In [1]: import numpy as np

In [2]: import numpy.linalg as la

In [3]: np.set_printoptions(precision=2, suppress=True, linewidth=200, legacy="1.25")

In [4]: K = np.load("case14.npy")

In [5]: K
Out[5]: 
array([[8, 1, 0, 7],
       [8, 5, 0, 0],
       [0, 0, 5, 0],
       [6, 7, 0, 0]])

In [6]: # 2 blocks once reordered

In [7]: np.sort(la.eigvals(K).real)
Out[7]: array([-0.77, -0.77,  5.  , 14.55])

In [8]: np.flatnonzero(la.matrix_power((K != 0) + (K.T != 0) + np.eye(4), 4)[3])
Out[8]: array([0, 1, 3])

In [9]: round(la.det(K), 2)
Out[9]: 910.0

In [10]: K @ K
Out[10]: 
array([[114,  62,   0,  56],
       [104,  33,   0,  56],
       [  0,   0,  25,   0],
       [104,  41,   0,  42]])

In [11]: (la.matrix_power((K != 0) + (K.T != 0) + np.eye(4), 4) > 0).astype(int)
Out[11]: 
array([[1, 1, 0, 1],
       [1, 1, 0, 1],
       [0, 0, 1, 0],
       [1, 1, 0, 1]])

In [12]: th = np.radians(135)

In [13]: r_ = np.eye(4)

In [14]: r_[2, 2] = r_[1, 1] = np.cos(th)

In [15]: r_[2, 1], r_[1, 2] = -np.sin(th), np.sin(th)

In [16]: r_
Out[16]: 
array([[ 1.  ,  0.  ,  0.  ,  0.  ],
       [ 0.  , -0.71,  0.71,  0.  ],
       [ 0.  , -0.71, -0.71,  0.  ],
       [ 0.  ,  0.  ,  0.  ,  1.  ]])

In [17]: B = K @ r_.T

In [18]: np.allclose(K @ K.T, B @ B.T)
Out[18]: True

In [19]: B
Out[19]: 
array([[ 8.  , -0.71, -0.71,  7.  ],
       [ 8.  , -3.54, -3.54,  0.  ],
       [ 0.  ,  3.54, -3.54,  0.  ],
       [ 6.  , -4.95, -4.95,  0.  ]])

In [20]: B = np.array([[-6, -7], [-9, -8]])

In [21]: Z = np.kron(B, K)

In [22]: Z.shape
Out[22]: (8, 8)

In [23]: np.round(la.norm(Z, 2), 2), round(float(la.norm(B, 2) * la.norm(K, 2)), 2)
Out[23]: (231.64, 231.64)

In [24]: Z
Out[24]: 
array([[-48,  -6,   0, -42, -56,  -7,   0, -49],
       [-48, -30,   0,   0, -56, -35,   0,   0],
       [  0,   0, -30,   0,   0,   0, -35,   0],
       [-36, -42,   0,   0, -42, -49,   0,   0],
       [-72,  -9,   0, -63, -64,  -8,   0, -56],
       [-72, -45,   0,   0, -64, -40,   0,   0],
       [  0,   0, -45,   0,   0,   0, -40,   0],
       [-54, -63,   0,   0, -48, -56,   0,   0]])

In [25]: X = np.loadtxt("out6.csv", delimiter=",")

In [26]: X
Out[26]: 
array([[  0.31,   0.1 , -10.1 ],
       [  1.51,   0.13,   0.04],
       [ -2.29,   0.16,   5.86],
       [  0.51,  -0.36,  -6.13],
       [ -0.1 ,  -0.09,   1.48],
       [  0.02,  -0.19,  -9.42],
       [  2.18,   0.32,   9.5 ],
       [  0.57,   0.25,  -2.33],
       [  0.59,   0.34,   5.66],
       [  0.65,   0.03,   5.33],
       [  1.11,   0.52,   0.52],
       [ -0.77,   0.04,  -0.83],
       [ -0.21,   0.3 ,   0.63],
       [  1.35,  -0.22,  -4.1 ],
       [ -0.24,   0.34,   2.83],
       [  0.77,  -0.09,   1.88],
       [ -0.22,   0.25,   8.14],
       [ -1.25,   0.1 ,   2.78],
       [ -0.7 ,   0.02,   1.69]])

In [27]: # column 2 is much longer than the rest

In [28]: proj = X @ la.solve(X.T @ X, X.T)

In [29]: np.round(la.eigvalsh(proj), 2) + 0
Out[29]: array([0., 0., 0., 0., 0., 0., 0., 0., 0., 0., 0., 0., 0., 0., 0., 0., 1., 1., 1.])

In [30]: np.allclose(proj @ proj, proj)
Out[30]: True

In [31]: np.diag(proj)
Out[31]: array([0.34, 0.12, 0.33, 0.15, 0.02, 0.17, 0.42, 0.13, 0.12, 0.1 , 0.34, 0.04, 0.11, 0.15, 0.12, 0.07, 0.13, 0.1 , 0.03])

In [32]: np.round(np.trace(proj), 2)
Out[32]: 3.0

In [33]: proj @ X[:, 1]
Out[33]: array([ 0.1 ,  0.13,  0.16, -0.36, -0.09, -0.19,  0.32,  0.25,  0.34,  0.03,  0.52,  0.04,  0.3 , -0.22,  0.34, -0.09,  0.25,  0.1 ,  0.02])

In [34]: la.matrix_rank(np.eye(19) - proj)
Out[34]: 16

In [35]: d = la.norm(X[:, None] - X[None], axis=-1)

In [36]: np.flatnonzero(d[0] < d.mean() / 2)
Out[36]: array([0, 5])

In [37]: np.unravel_index(d.round(6).argmax(), d.shape)
Out[37]: (0, 6)

In [38]: d[0].round(6).argsort(kind="stable")[:4]
Out[38]: array([ 0,  5,  3, 13])

In [39]: (d + 1e9 * np.eye(19)).round(6).argmin(axis=1)
Out[39]: array([ 5, 10,  8, 13, 18,  0, 16, 13,  9,  8,  1, 12,  4,  7, 17,  4,  8, 14,  4])

In [40]: Z = X[[8, 11]].astype(float)

In [41]: for _ in range(4):
    ...:     lab = la.norm(X[:, None] - Z, axis=-1).argmin(axis=1)
    ...:     Z = np.array([X[lab == j].mean(axis=0) for j in range(2)])
    ...: 

In [42]: lab
Out[42]: array([1, 1, 0, 1, 0, 1, 0, 1, 0, 0, 1, 1, 0, 1, 0, 0, 0, 0, 0])

In [43]: np.abs(Z[1] - Z[0]).argmax()
Out[43]: 2

In [44]: np.bincount(lab)
Out[44]: array([11,  8])

In [45]: rng = np.random.default_rng(32110)

In [46]: lab = rng.integers(0, 2, 6)

In [47]: F = (lab[:, None] == lab) * -3 + np.eye(6)

In [48]: F
Out[48]: 
array([[-2.,  0.,  0., -3.,  0., -3.],
       [ 0., -2., -3.,  0., -3.,  0.],
       [ 0., -3., -2.,  0., -3.,  0.],
       [-3.,  0.,  0., -2.,  0., -3.],
       [ 0., -3., -3.,  0., -2.,  0.],
       [-3.,  0.,  0., -3.,  0., -2.]])

In [49]: lab = rng.permutation(4)

In [50]: lab
Out[50]: array([2, 1, 3, 0])

In [51]: B = K[lab][:, lab]

In [52]: round(la.det(B), 2), round(float(la.det(K[lab])), 2)
Out[52]: (910.0, 910.0)

In [53]: np.trace(B)
Out[53]: 18

In [54]: evals, V = la.eigh(F)

In [55]: x0 = np.array([-2, -1, -1, -2, 2, 0])

In [56]: np.round(V * np.maximum(evals, 0) @ V.T, 2) + 0
Out[56]: 
array([[ 0.67,  0.  ,  0.  , -0.33,  0.  , -0.33],
       [ 0.  ,  0.67, -0.33,  0.  , -0.33,  0.  ],
       [ 0.  , -0.33,  0.67,  0.  , -0.33,  0.  ],
       [-0.33,  0.  ,  0.  ,  0.67,  0.  , -0.33],
       [ 0.  , -0.33, -0.33,  0.  ,  0.67,  0.  ],
       [-0.33,  0.  ,  0.  , -0.33,  0.  ,  0.67]])

In [57]: round(float(x0 @ F @ x0 / (x0 @ x0)), 2), evals[0], round(evals[-1], 2)
Out[57]: (-2.43, -8.0, 1.0)

In [58]: np.round(V * np.abs(evals) @ V.T, 2) + 0
Out[58]: 
array([[3.33, 0.  , 0.  , 2.33, 0.  , 2.33],
       [0.  , 3.33, 2.33, 0.  , 2.33, 0.  ],
       [0.  , 2.33, 3.33, 0.  , 2.33, 0.  ],
       [2.33, 0.  , 0.  , 3.33, 0.  , 2.33],
       [0.  , 2.33, 2.33, 0.  , 3.33, 0.  ],
       [2.33, 0.  , 0.  , 2.33, 0.  , 3.33]])

In [59]: np.abs(F).sum(axis=1).max(), np.abs(evals).max()
Out[59]: (8.0, 8.0)

In [60]: la.eigvalsh(F[1:, 1:])
Out[60]: array([-8., -5.,  1.,  1.,  1.])

In [61]: x0 @ F @ x0
Out[61]: -34.0

In [62]: evals, V = la.eigh(F)

In [63]: round(float(evals.sum()), 2), np.trace(F)
Out[63]: (-12.0, -12.0)

In [64]: (evals > 1e-8).sum(), (evals < -1e-8).sum()
Out[64]: (4, 2)

In [65]: la.eigvalsh(F + 2 * np.eye(6))
Out[65]: array([-6., -6.,  3.,  3.,  3.,  3.])

In [66]: np.round(V.T @ V, 2) + 0
Out[66]: 
array([[1., 0., 0., 0., 0., 0.],
       [0., 1., 0., 0., 0., 0.],
       [0., 0., 1., 0., 0., 0.],
       [0., 0., 0., 1., 0., 0.],
       [0., 0., 0., 0., 1., 0.],
       [0., 0., 0., 0., 0., 1.]])

In [67]: C2 = F.T @ F

In [68]: C2
Out[68]: 
array([[22.,  0.,  0., 21.,  0., 21.],
       [ 0., 22., 21.,  0., 21.,  0.],
       [ 0., 21., 22.,  0., 21.,  0.],
       [21.,  0.,  0., 22.,  0., 21.],
       [ 0., 21., 21.,  0., 22.,  0.],
       [21.,  0.,  0., 21.,  0., 22.]])

In [69]: la.matrix_rank(C2)
Out[69]: 6

In [70]: x0 = np.array([1, 0, 3, 3, 1, 4])

In [71]: (C2 * x0).sum(axis=1)
Out[71]: array([169.,  84.,  87., 171.,  85., 172.])

In [72]: (C2 @ x0).argmax()
Out[72]: 5

In [73]: la.norm(C2 @ x0) <= la.norm(C2, 2) * la.norm(x0) + 1e-9
Out[73]: True
